In [1]: import numpy as np

In [2]: from numpy import linalg as LA

In [3]: np.set_printoptions(suppress=True, linewidth=200)

In [4]: W0 = np.array([[3.0, 3.0, 1.0, 2.0, 3.0, 0.0, 0.0],
   ...:     [3.0, 2.0, 1.0, 2.0, 3.0, 1.0, 0.0],
   ...:     [0.0, 3.0, 2.0, 2.0, 1.0, 0.0, 0.0],
   ...:     [1.0, 0.0, 2.0, 3.0, 3.0, 1.0, 0.0],
   ...:     [0.0, 3.0, 1.0, 0.0, 0.0, 3.0, 0.0],
   ...:     [2.0, 2.0, 2.0, 3.0, 3.0, 1.0, 0.0],
   ...:     [0.0, 0.0, 0.0, 0.0, 0.0, 0.0, 2.0]])

In [5]: (W0 != 0).astype(int)
Out[5]: 
array([[1, 1, 1, 1, 1, 0, 0],
       [1, 1, 1, 1, 1, 1, 0],
       [0, 1, 1, 1, 1, 0, 0],
       [1, 0, 1, 1, 1, 1, 0],
       [0, 1, 1, 0, 0, 1, 0],
       [1, 1, 1, 1, 1, 1, 0],
       [0, 0, 0, 0, 0, 0, 1]])

In [6]: np.flatnonzero(LA.matrix_power((W0 != 0) + (W0.T != 0) + np.eye(7), 7)[1])
Out[6]: array([0, 1, 2, 3, 4, 5])

In [7]: np.round(np.sort(LA.eigvals(W0).real), 2)
Out[7]: array([-0.76, -0.76, -0.49,  0.2 ,  2.  ,  2.67, 10.14])

In [8]: np.abs(W0).max()
Out[8]: np.float64(3.0)

In [9]: W0 - W0[0]
Out[9]: 
array([[ 0.,  0.,  0.,  0.,  0.,  0.,  0.],
       [ 0., -1.,  0.,  0.,  0.,  1.,  0.],
       [-3.,  0.,  1.,  0., -2.,  0.,  0.],
       [-2., -3.,  1.,  1.,  0.,  1.,  0.],
       [-3.,  0.,  0., -2., -3.,  3.,  0.],
       [-1., -1.,  1.,  1.,  0.,  1.,  0.],
       [-3., -3., -1., -2., -3.,  0.,  2.]])

In [10]: np.unravel_index(np.abs(W0).argmax(), W0.shape)
Out[10]: (np.int64(0), np.int64(0))

In [11]: W0[:, 7]
Traceback (most recent call last):
  Cell In[11], line 1
    W0[:, 7]
IndexError: index 7 is out of bounds for axis 1 with size 7


In [12]: out = LA.inv(W0)

In [13]: round(float(LA.slogdet(W0)[0]), 2)
Out[13]: -1.0

In [14]: print(np.round(LA.det(W0) * out, 2) + 0)
[[ 16. -28. -12.   0.   4.  16.   0.]
 [ -8.  14.   6.   2.  -2. -10.   0.]
 [ 36. -72. -36. -12.   8.  60.   0.]
 [-20.  48.  24.  12.  -4. -48.   0.]
 [ -8.   6.   2.  -6.  -2.   6.   0.]
 [ -4.  10.   6.   2.  -2. -10.   0.]
 [  0.   0.   0.   0.   0.   0.  -2.]]

In [15]: print(round(LA.cond(W0), 2))
381.73

In [16]: np.allclose(out, W0.T)
Out[16]: False

In [17]: (np.abs(out) > 1e-9).astype(int)
Out[17]: 
array([[1, 1, 1, 0, 1, 1, 0],
       [1, 1, 1, 1, 1, 1, 0],
       [1, 1, 1, 1, 1, 1, 0],
       [1, 1, 1, 1, 1, 1, 0],
       [1, 1, 1, 1, 1, 1, 0],
       [1, 1, 1, 1, 1, 1, 0],
       [0, 0, 0, 0, 0, 0, 1]])

In [18]: np.round(W0 @ out, 2) + 0
Out[18]: 
array([[1., 0., 0., 0., 0., 0., 0.],
       [0., 1., 0., 0., 0., 0., 0.],
       [0., 0., 1., 0., 0., 0., 0.],
       [0., 0., 0., 1., 0., 0., 0.],
       [0., 0., 0., 0., 1., 0., 0.],
       [0., 0., 0., 0., 0., 1., 0.],
       [0., 0., 0., 0., 0., 0., 1.]])

In [19]: theta = np.radians(120)

In [20]: Rm = np.eye(7)

In [21]: Rm[3, 3] = Rm[6, 6] = np.cos(theta)

In [22]: Rm[3, 6], Rm[6, 3] = -np.sin(theta), np.sin(theta)

In [23]: Rm.round(2)
Out[23]: 
array([[ 1.  ,  0.  ,  0.  ,  0.  ,  0.  ,  0.  ,  0.  ],
       [ 0.  ,  1.  ,  0.  ,  0.  ,  0.  ,  0.  ,  0.  ],
       [ 0.  ,  0.  ,  1.  ,  0.  ,  0.  ,  0.  ,  0.  ],
       [ 0.  ,  0.  ,  0.  , -0.5 ,  0.  ,  0.  , -0.87],
       [ 0.  ,  0.  ,  0.  ,  0.  ,  1.  ,  0.  ,  0.  ],
       [ 0.  ,  0.  ,  0.  ,  0.  ,  0.  ,  1.  ,  0.  ],
       [ 0.  ,  0.  ,  0.  ,  0.87,  0.  ,  0.  , -0.5 ]])

In [24]: out = W0 @ Rm.T

In [25]: np.round(np.abs(out - W0).max(axis=0), 2)
Out[25]: array([0. , 0. , 0. , 4.5, 0. , 0. , 3. ])

In [26]: round(LA.det(Rm), 2), np.trace(Rm)
Out[26]: (np.float64(1.0), np.float64(4.0))
